$ python3 -q
>>> import numpy as np
>>> np.set_printoptions(suppress=True, linewidth=120)
>>> M = np.loadtxt("out1.csv", delimiter=",")
>>> print(M)
[[0. 2.]
 [0. 2.]]
>>> proj = np.triu(np.array([[0, -3], [6, 0]]), 1) + np.eye(2)
>>> A2 = proj @ M @ np.linalg.inv(proj)
>>> print(np.linalg.matrix_rank(A2))
1
>>> print(np.poly(A2))
[ 1. -2.  0.]
>>> print(A2)
[[ 0. -4.]
 [ 0.  2.]]
>>> A2 = M / np.linalg.norm(M, axis=1, keepdims=True)
>>> G = A2 @ A2.T
>>> print(np.degrees(np.arccos(np.clip(G[0, 1], -1, 1))))
0.0
>>> print(G)
[[1. 1.]
 [1. 1.]]
>>> print(np.round(np.linalg.norm(A2, axis=1), 1))
[1. 1.]
>>> print((G - 2 * np.eye(2)).round(6).argmax(axis=1))
[1 0]
>>> print(np.prod(np.diag(M)), np.round(np.linalg.det(M), 1))
0.0 0.0
>>> rk = np.linalg.matrix_rank(M)
>>> print(rk)
1
>>> null = np.linalg.svd(M)[2][rk:].T
>>> print(null.shape)
(2, 1)
>>> print(np.linalg.matrix_rank(M.T @ M), np.linalg.matrix_rank(M @ M.T))
1 1
>>> print(np.round(null @ null.T, 1))
[[1. 0.]
 [0. 0.]]
>>> m1 = np.load("dump.npy")
>>> print(m1)
[[ 0  2  5]
 [ 8  5  0]
 [ 2 17  0]
 [ 8  5  0]
 [11  0  0]
 [ 0  0  1]
 [ 0 11  0]
 [ 0 11  2]
 [ 0 14  0]
 [ 0  0  4]
 [ 0  5  3]
 [ 2  0  0]
 [ 2  0  0]
 [ 5  8  0]
 [ 8 11  0]
 [ 0 14  0]
 [ 0 14  0]
 [ 0  8  1]
 [ 0  8  0]
 [ 0  0  0]
 [ 0 14  0]
 [ 0  8  4]
 [ 0  0  1]
 [ 8  5  0]
 [ 0  0  1]
 [ 0  0  2]
 [11  0  0]
 [14  5  0]]
>>> Xc = (m1 - m1.mean(axis=0)) / m1.std(axis=0)
>>> print(np.round(Xc.std(axis=0), 1))
[1. 1. 1.]
>>> beta = np.linalg.lstsq(np.delete(Xc, 0, axis=1), Xc[:, 0])[0]
>>> print(np.abs(beta).argmax())
1
>>> r0 = np.array([-5, -3, -1])
>>> print(np.polyval(r0, m1[25]))
[ -1  -1 -27]
>>> Xc = m1 - m1.mean(axis=0)
>>> evecs = np.linalg.svd(Xc)[2][:2]
>>> A2 = Xc - Xc @ evecs.T @ evecs
>>> print(np.linalg.norm(A2, axis=1).round(6).argmax())
0
>>> W0 = np.load("a.npy")
>>> print(W0)
[[  9.5   3.7  -7.   -4.5  15.1]
 [ -9.4 -11.6  -5.2  -8.    9.3]
 [ -2.7 -15.8  11.6  -1.5  -2.7]
 [-18.2  -7.2   1.8   1.9   3.3]
 [  4.9   0.6   7.9  -6.6  16.4]
 [  8.8   0.   -1.   -9.4 -15.3]
 [  6.2  -4.5  16.9   5.5  -5. ]
 [  8.    8.4  10.1  -0.8 -12.7]
 [  0.6   1.1  -2.6 -14.3  13.7]
 [ 10.7 -14.6   0.   -1.9  -8.3]
 [  8.6  -7.2   7.8  12.4  -7.7]
 [ 11.6   9.  -11.   -5.8   5.4]
 [ -0.8  10.7   7.6  14.1  -5.4]
 [ 11.1   0.5 -14.4  -6.5  -5.2]
 [ 17.8  -3.3  -4.8  -6.1  -3.1]
 [  8.3  -1.9  10.5  -9.5  11.1]
 [ -0.9   1.6  11.6 -16.2   0.7]
 [  3.5  -9.9  10.5  -0.1  13.4]
 [  4.9  -4.7  -2.4  -9.   16.3]
 [  7.1  12.7   8.1   1.9  10.9]
 [  7.2   0.6  12.4   0.2  13.9]]
>>> A2 = np.c_[W0[:, :1] @ np.array([[-6]]), np.array([2, 2, 2, 1, 2, 1, 2, 0, 0, 2, 1, -2, 0, 0, -2, 1, -1, -1, 0, 2, 2])]
>>> print(A2.round(1))
[[ -57.     2. ]
 [  56.4    2. ]
 [  16.2    2. ]
 [ 109.2    1. ]
 [ -29.4    2. ]
 [ -52.8    1. ]
 [ -37.2    2. ]
 [ -48.     0. ]
 [  -3.6    0. ]
 [ -64.2    2. ]
 [ -51.6    1. ]
 [ -69.6   -2. ]
 [   4.8    0. ]
 [ -66.6    0. ]
 [-106.8   -2. ]
 [ -49.8    1. ]
 [   5.4   -1. ]
 [ -21.    -1. ]
 [ -29.4    0. ]
 [ -42.6    2. ]
 [ -43.2    2. ]]
>>> print(np.round(np.linalg.norm(A2 - W0 @ np.linalg.lstsq(W0, A2)[0], axis=0), 1) + 0)
[0.  5.7]
>>> cent = W0[[8, 2]].astype(float)
>>> for _ in range(5):
...     labels = np.linalg.norm(W0[:, None] - cent, axis=-1).argmin(axis=1)
...     cent = np.array([W0[labels == j].mean(axis=0) for j in range(2)])
... 
>>> print(labels)
[0 0 1 1 0 1 1 1 0 1 1 0 1 0 0 0 0 0 0 0 0]
>>> print(cent.round(1))
[[ 5.9 -0.1  1.  -6.5  9.1]
 [ 2.6 -3.8  6.8  2.5 -6.7]]
>>> print(np.round(cent[1] - cent[0], 1))
[ -3.3  -3.7   5.8   9.  -15.8]
>>> rng = np.random.default_rng(74778)
>>> labels = rng.permutation(5)
>>> A2 = W0[:, labels] * rng.choice([-1, 1], 5)
>>> print(A2)
[[  3.7   9.5   4.5  -7.   15.1]
 [-11.6  -9.4   8.   -5.2   9.3]
 [-15.8  -2.7   1.5  11.6  -2.7]
 [ -7.2 -18.2  -1.9   1.8   3.3]
 [  0.6   4.9   6.6   7.9  16.4]
 [  0.    8.8   9.4  -1.  -15.3]
 [ -4.5   6.2  -5.5  16.9  -5. ]
 [  8.4   8.    0.8  10.1 -12.7]
 [  1.1   0.6  14.3  -2.6  13.7]
 [-14.6  10.7   1.9   0.   -8.3]
 [ -7.2   8.6 -12.4   7.8  -7.7]
 [  9.   11.6   5.8 -11.    5.4]
 [ 10.7  -0.8 -14.1   7.6  -5.4]
 [  0.5  11.1   6.5 -14.4  -5.2]
 [ -3.3  17.8   6.1  -4.8  -3.1]
 [ -1.9   8.3   9.5  10.5  11.1]
 [  1.6  -0.9  16.2  11.6   0.7]
 [ -9.9   3.5   0.1  10.5  13.4]
 [ -4.7   4.9   9.   -2.4  16.3]
 [ 12.7   7.1  -1.9   8.1  10.9]
 [  0.6   7.2  -0.2  12.4  13.9]]
>>> Uu, _, VT = np.linalg.svd(W0.T @ A2)
>>> print(np.round(Uu @ VT, 1) + 0)
[[ 0.  1.  0.  0.  0.]
 [ 1.  0.  0.  0.  0.]
 [ 0.  0.  0.  1.  0.]
 [ 0.  0. -1.  0.  0.]
 [ 0.  0.  0.  0.  1.]]
>>> print(labels)
[1 0 3 2 4]
>>> print(np.round(np.linalg.lstsq(W0, A2)[0], 1) + 0)
[[ 0.  1.  0.  0.  0.]
 [ 1.  0.  0.  0.  0.]
 [ 0.  0.  0.  1.  0.]
 [ 0.  0. -1.  0.  0.]
 [ 0.  0.  0.  0.  1.]]
>>> vec = np.array([5, 6, -6, -8, -9])
>>> rhs = W0 @ vec
>>> print(np.round(np.linalg.pinv(W0) @ W0, 1) + 0)
[[1. 0. 0. 0. 0.]
 [0. 1. 0. 0. 0.]
 [0. 0. 1. 0. 0.]
 [0. 0. 0. 1. 0.]
 [0. 0. 0. 0. 1.]]
>>> print(np.round(np.linalg.lstsq(W0, rhs)[0], 1))
[ 5.  6. -6. -8. -9.]
>>> rhs = rhs + 0.3 * rng.normal(size=21)
>>> print(rhs.round(1))
[  11.8 -105.3 -141.5 -189.7 -113.4  263.2  -96.8  150.4   16.3   56.   -76.5  175.7  -49.5  243.5  174.7  -56.7   59.
 -224.9  -64.4  -50.4 -161.5]
>>> beta, *_ = np.linalg.lstsq(W0, rhs)
>>> print(np.round(W0.T @ (rhs - W0 @ beta), 1) + 0)
[0. 0. 0. 0. 0.]
>>> print([round(float(np.linalg.norm(np.linalg.solve(W0.T @ W0 + lam * np.eye(5), W0.T @ rhs))), 2) for lam in (0, 1, 10, 100)])
[15.56, 15.55, 15.45, 14.53]
>>> print(beta.round(1))
[ 5.  6. -6. -8. -9.]
>>> print(beta.round())
[ 5.  6. -6. -8. -9.]
>>> print(round(np.linalg.norm(rhs - W0 @ beta), 1))
1.1
>>> vec = np.array([-1, 3, 1, 1, 0])
>>> rhs = W0 @ vec
>>> beta, lr = np.zeros(5), 1 / np.linalg.norm(W0, 2) ** 2
>>> for i in range(5):
...     beta -= lr * W0.T @ (W0 @ beta - rhs)
...     if i % 1 == 0: print(i, round(np.linalg.norm(W0 @ beta - rhs), 1))
... 
0 62.7
1 33.9
2 19.5
3 12.0
4 8.0
>>> print(beta.round(1))
[-0.9  2.8  0.9  1.1  0.1]
